In [1]: import numpy as np

In [2]: from numpy import linalg as LA

In [3]: np.set_printoptions(suppress=True, linewidth=120)

In [4]: C = np.array([[1, 4, 8]])

In [5]: rng = np.random.default_rng(9260)

In [6]: A = rng.normal(size=(34, 1)) @ C + np.array([-1, 2, -1])

In [7]: A.round(3)
Out[7]: 
array([[ -1.794,  -1.176,  -7.351],
       [  1.056,  10.224,  15.448],
       [ -1.792,  -1.166,  -7.332],
       [  0.49 ,   7.96 ,  10.92 ],
       [ -2.301,  -3.204, -11.407],
       [ -0.091,   5.638,   6.276],
       [ -1.323,   0.709,  -3.583],
       [ -1.075,   1.701,  -1.598],
       [ -1.226,   1.094,  -2.812],
       [ -2.228,  -2.911, -10.822],
       [ -0.098,   5.606,   6.213],
       [ -0.418,   4.328,   3.655],
       [ -0.955,   2.18 ,  -0.64 ],
       [  0.704,   8.816,  12.632],
       [ -1.078,   1.688,  -1.624],
       [ -0.034,   5.863,   6.726],
       [ -2.209,  -2.837, -10.673],
       [ -0.743,   3.027,   1.054],
       [ -1.779,  -1.118,  -7.236],
       [ -1.677,  -0.71 ,  -6.42 ],
       [ -1.618,  -0.471,  -5.942],
       [ -2.01 ,  -2.04 ,  -9.081],
       [ -0.323,   4.708,   4.417],
       [ -1.524,  -0.095,  -5.191],
       [ -1.353,   0.588,  -3.824],
       [ -1.193,   1.229,  -2.543],
       [ -0.115,   5.538,   6.076],
       [ -2.539,  -4.155, -13.309],
       [ -0.974,   2.104,  -0.793],
       [ -2.436,  -3.745, -12.49 ],
       [ -2.239,  -2.958, -10.916],
       [ -0.527,   3.894,   2.787],
       [ -0.405,   4.382,   3.763],
       [ -0.474,   4.105,   3.21 ]])

In [8]: # null space of dimension 1

In [9]: LA.lstsq(A[:-1].T, A[-1])[2]
Out[9]: np.int32(2)

In [10]: np.round(A @ LA.pinv(A) @ A, 3)
Out[10]: 
array([[ -1.794,  -1.176,  -7.351],
       [  1.056,  10.224,  15.448],
       [ -1.792,  -1.166,  -7.332],
       [  0.49 ,   7.96 ,  10.92 ],
       [ -2.301,  -3.204, -11.407],
       [ -0.091,   5.638,   6.276],
       [ -1.323,   0.709,  -3.583],
       [ -1.075,   1.701,  -1.598],
       [ -1.226,   1.094,  -2.812],
       [ -2.228,  -2.911, -10.822],
       [ -0.098,   5.606,   6.213],
       [ -0.418,   4.328,   3.655],
       [ -0.955,   2.18 ,  -0.64 ],
       [  0.704,   8.816,  12.632],
       [ -1.078,   1.688,  -1.624],
       [ -0.034,   5.863,   6.726],
       [ -2.209,  -2.837, -10.673],
       [ -0.743,   3.027,   1.054],
       [ -1.779,  -1.118,  -7.236],
       [ -1.677,  -0.71 ,  -6.42 ],
       [ -1.618,  -0.471,  -5.942],
       [ -2.01 ,  -2.04 ,  -9.081],
       [ -0.323,   4.708,   4.417],
       [ -1.524,  -0.095,  -5.191],
       [ -1.353,   0.588,  -3.824],
       [ -1.193,   1.229,  -2.543],
       [ -0.115,   5.538,   6.076],
       [ -2.539,  -4.155, -13.309],
       [ -0.974,   2.104,  -0.793],
       [ -2.436,  -3.745, -12.49 ],
       [ -2.239,  -2.958, -10.916],
       [ -0.527,   3.894,   2.787],
       [ -0.405,   4.382,   3.763],
       [ -0.474,   4.105,   3.21 ]])

In [11]: round(np.trace(LA.pinv(A) @ A), 3)
Out[11]: np.float64(2.0)
